% python3 -q
>>> import numpy as np
>>> np.set_printoptions(precision=2, suppress=True, linewidth=200)
>>> mat = np.load("test7.npy")
>>> mat
array([[1, 2],
       [2, 4]])
>>> # looks like rank 1
>>> evals, evecs = np.linalg.eigh(mat)
>>> np.unique(evals.round(6) + 0, return_counts=True)[1]
array([1, 1])
>>> np.round(np.linalg.eigvalsh(mat @ mat), 2) + 0
array([ 0., 25.])
>>> (evals > 1e-8).sum(), (evals < -1e-8).sum()
(np.int64(1), np.int64(0))
>>> np.abs(evecs[:, -1])
array([0.45, 0.89])
>>> np.round(evecs.T @ evecs, 2) + 0
array([[1., 0.],
       [0., 1.]])
>>> np.round(np.linalg.svd(mat, compute_uv=False), 2) + 0
array([5., 0.])
>>> f = np.array([-2, -4, 5, 2, -5]) + 0.5
>>> data = np.outer(f, f) / (f @ f)
>>> data
array([[ 0.03,  0.07, -0.12, -0.05,  0.09],
       [ 0.07,  0.17, -0.27, -0.12,  0.22],
       [-0.12, -0.27,  0.42,  0.19, -0.35],
       [-0.05, -0.12,  0.19,  0.09, -0.16],
       [ 0.09,  0.22, -0.35, -0.16,  0.28]])
>>> U, sv, vt = np.linalg.svd(data)
>>> evecs = vt[:(sv > 1e-8).sum()]
>>> rng = np.random.default_rng(48030)
>>> vec = data[1] + -3 * data[4] + rng.integers(2) * np.eye(5)[3]
>>> vec
array([-0.21, -0.49,  0.77,  0.35, -0.63])
>>> print(np.diag(evecs.T @ evecs))
[0.03 0.17 0.42 0.09 0.28]
>>> print(np.allclose(evecs.T @ evecs @ vec, vec))
True
>>> print(np.linalg.matrix_rank(np.vstack([data, vec])))
1
>>> arr = np.load("x.npy")
>>> arr
array([[ 5,  0, -4, -4, -3],
       [ 0,  1, -2, -1,  1],
       [-4, -2,  9,  4,  1],
       [-4, -1,  4,  5,  1],
       [-3,  1,  1,  1,  3]])
>>> # rows and columns are dependent
>>> arr @ arr
array([[ 66,   9, -75, -59, -32],
       [  9,   7, -23, -13,   1],
       [-75, -23, 118,  75,  26],
       [-59, -13,  75,  59,  23],
       [-32,   1,  26,  23,  21]])
>>> np.round(np.linalg.det(arr), 2)
np.float64(-0.0)
>>> np.trace(arr)
np.int64(23)
>>> arr.inv()
Traceback (most recent call last):
  File "<python-input-29>", line 1, in <module>
    arr.inv()
    ^^^^^^^
AttributeError: 'numpy.ndarray' object has no attribute 'inv'
>>> assert arr == arr.T
Traceback (most recent call last):
  File "<python-input-30>", line 1, in <module>
    assert arr == arr.T
           ^^^^^^^^^^^^
ValueError: The truth value of an array with more than one element is ambiguous. Use a.any() or a.all()
>>> U, sv, vt = np.linalg.svd(arr)
>>> evecs = vt[:(sv > 1e-8).sum()]
>>> vec = arr[4] + -1 * arr[3] + rng.integers(2) * np.eye(5)[1]
>>> print(vec)
[ 1.  3. -3. -4.  2.]
>>> np.diag(evecs.T @ evecs)
array([0.47, 0.18, 0.95, 0.81, 0.59])
>>> np.linalg.matrix_rank(np.vstack([arr, vec]))
np.int64(4)
